% ipython --no-banner

In [1]: import numpy as np

In [2]: np.set_printoptions(precision=2, suppress=True, linewidth=100, floatmode="fixed")

In [3]: m1 = np.load("x.npy")

In [4]: m1
Out[4]: 
array([[0, 0, 0],
       [0, 0, 1],
       [0, 1, 0]])

In [5]: # equal to its transpose

In [6]: rank = np.linalg.matrix_rank(m1)

In [7]: rank
Out[7]: np.int64(2)

In [8]: ns = np.linalg.svd(m1)[2][rank:].T

In [9]: [int(np.linalg.matrix_rank(m1[:i])) for i in range(1, len(m1) + 1)]
Out[9]: [0, 1, 2]

In [10]: ang = np.radians(135)

In [11]: Rm = np.eye(3)

In [12]: Rm[2, 2] = Rm[0, 0] = np.cos(ang)

In [13]: Rm[2, 0], Rm[0, 2] = -np.sin(ang), np.sin(ang)

In [14]: Rm
Out[14]: 
array([[-0.71,  0.00,  0.71],
       [ 0.00,  1.00,  0.00],
       [-0.71,  0.00, -0.71]])

In [15]: out = m1 @ Rm.T

In [16]: out
Out[16]: 
array([[ 0.00,  0.00,  0.00],
       [ 0.71,  0.00, -0.71],
       [ 0.00,  1.00,  0.00]])

In [17]: np.linalg.svd(m1, compute_uv=False), np.linalg.svd(out, compute_uv=False)
Out[17]: (array([1.00, 1.00, 0.00]), array([1.00, 1.00, 0.00]))

In [18]: np.abs(out - m1).max(axis=0)
Out[18]: array([0.71, 0.00, 1.71])

In [19]: round(float(np.linalg.det(Rm)), 2), np.round(np.trace(Rm), 2)
Out[19]: (1.0, np.float64(-0.41))

In [20]: evals, evecs = np.linalg.eigh(m1)

In [21]: x0 = np.array([1, 5, 4])

In [22]: evecs * np.maximum(evals, 0) @ evecs.T
Out[22]: 
array([[0.00, 0.00, 0.00],
       [0.00, 0.50, 0.50],
       [0.00, 0.50, 0.50]])

In [23]: round(float(x0 @ m1 @ x0 / (x0 @ x0)), 2), evals[0], evals[-1]
Out[23]: (0.95, np.float64(-1.0), np.float64(1.0))

In [24]: np.linalg.eigvalsh(m1[1:, 1:])
Out[24]: array([-1.00,  1.00])

In [25]: np.round(evecs * np.abs(evals) @ evecs.T, 2) + 0
Out[25]: 
array([[0.00, 0.00, 0.00],
       [0.00, 1.00, 0.00],
       [0.00, 0.00, 1.00]])

In [26]: (np.sign(evecs[:, -1].round(6)) == np.sign(evecs[0, -1].round(6))).astype(int)
Out[26]: array([1, 0, 0])

In [27]: np.argwhere(np.triu(m1))
Out[27]: array([[1, 2]])

In [28]: m1 @ m1
Out[28]: 
array([[0, 0, 0],
       [0, 1, 0],
       [0, 0, 1]])

In [29]: L = np.diag(m1.sum(axis=1)) - m1

In [30]: L @ np.ones(3)
Out[30]: array([0.00, 0.00, 0.00])

In [31]: round(np.linalg.det(L[1:, 1:]))
Out[31]: 0

In [32]: round(float(np.trace(np.linalg.pinv(m1) @ m1)), 2)
Out[32]: 2.0

In [33]: np.linalg.lstsq(m1[:-1].T, m1[-1])[2]
Out[33]: np.int32(1)

In [34]: np.abs(np.diag(np.linalg.qr(m1)[1])) > 1e-9
Out[34]: array([False,  True,  True])

In [35]: rng = np.random.default_rng(54)

In [36]: E = np.eye(4, dtype=int)[rng.permutation(4)] * np.array([0, 5, -1, 3])

In [37]: E
Out[37]: 
array([[ 0,  0,  0,  0],
       [ 0,  0, -1,  0],
       [ 0,  0,  0,  3],
       [ 0,  5,  0,  0]])

In [38]: np.flatnonzero(np.linalg.matrix_power((E != 0) + (E.T != 0) + np.eye(4), 4)[2])
Out[38]: array([1, 2, 3])

In [39]: W0 = np.load("mat.npy")

In [40]: W0
Out[40]: 
array([[ -5.71,  18.01,   6.57],
       [-14.01,  12.98,   5.93],
       [  7.22,   8.01, -16.85],
       [ -7.27, -14.37,  11.85],
       [-14.92,   3.99,  12.71],
       [  3.20,  15.61, -12.08],
       [  2.17, -19.23,  -5.05],
       [-16.40,  11.43,   0.75],
       [  8.73,  16.91,  -6.16],
       [-12.25, -10.54,  11.78],
       [-15.35,   2.97, -12.47],
       [ 12.01,  11.98, -10.60],
       [ 16.57,  -7.72,  -8.11],
       [ 10.56,  -9.22, -14.27],
       [ -4.18,  19.46,   1.91],
       [ 13.36,  13.16,  -6.96],
       [-16.18,   6.43,  -9.84],
       [-15.24,   5.52, -11.72],
       [ -3.93, -17.70,  -8.44],
       [-11.65,  15.43,   5.11],
       [  4.20,  15.12,  12.39],
       [ 13.42, -14.26,   4.06],
       [ 10.33,  -8.41,  14.92]])

In [41]: C = W0[[21, 17]].astype(float)

In [42]: for _ in range(3):
    ...:     lab = np.linalg.norm(W0[:, None] - C, axis=-1).argmin(axis=1)
    ...:     C = np.array([W0[lab == j].mean(axis=0) for j in range(2)])
    ...: 

In [43]: lab
Out[43]: array([1, 1, 1, 0, 1, 1, 0, 1, 1, 0, 1, 1, 0, 0, 1, 1, 1, 1, 0, 1, 1, 0, 0])

In [44]: np.bincount(lab)
Out[44]: array([ 8, 15])

In [45]: C
Out[45]: 
array([[  3.70, -12.68,   0.84],
       [ -4.33,  11.80,  -2.75]])

In [46]: data = np.load("m.npy")

In [47]: data
Out[47]: 
array([[-11.59,  27.16, -27.15,  -9.13,   7.50],
       [-12.92,  25.87, -25.20,  -7.97,  10.00],
       [-10.93,  27.41, -28.83,  -8.01,   9.00],
       [-13.51,  28.11, -27.47,  -8.82,   9.24],
       [-10.46,  26.48, -28.04,  -9.21,   8.13],
       [-13.90,  29.60, -24.74,  -8.44,   9.75],
       [-11.90,  25.67, -26.40,  -9.66,   7.86],
       [-11.88,  28.75, -28.15,  -8.75,   9.41],
       [-12.72,  26.29, -27.95, -11.05,   9.99],
       [-11.91,  29.29, -25.58,  -9.48,  10.60],
       [-12.30,  26.69, -26.84, -10.01,   8.16],
       [-10.87,  26.35, -28.85,  -9.81,  11.16],
       [-11.81,  26.42, -28.13,  -7.27,   7.15],
       [-12.32,  27.00, -27.30,  -9.01,  10.24],
       [-11.48,  27.05, -26.13, -10.10,   8.98],
       [-12.95,  25.75, -25.96, -10.67,  10.44],
       [-10.63,  28.02, -26.70,  -8.70,   9.43],
       [-11.94,  25.46, -26.46,  -9.45,   8.75],
       [-11.43,  27.22, -25.43, -10.49,   7.39],
       [-10.72,  25.77, -27.73,  -9.12,   8.13],
       [-12.61,  28.05, -26.03,  -8.83,   7.63],
       [-13.07,  27.12, -27.85,  -8.33,   9.35]])

In [48]: cen = (data - data.mean(axis=0)) / data.std(axis=0)

In [49]: np.argwhere(np.abs(cen) > 2)
Out[49]: 
array([[ 5,  0],
       [ 5,  1],
       [ 8,  3],
       [12,  3]])

In [50]: cen.std(axis=0)
Out[50]: array([1.00, 1.00, 1.00, 1.00, 1.00])

In [51]: c = np.linalg.lstsq(np.delete(cen, 1, axis=1), cen[:, 1])[0]

In [52]: round(float(1 - np.var(cen[:, 1] - np.delete(cen, 1, axis=1) @ c)), 2)
Out[52]: 0.19

In [53]: np.abs(c).argmax()
Out[53]: np.int64(2)
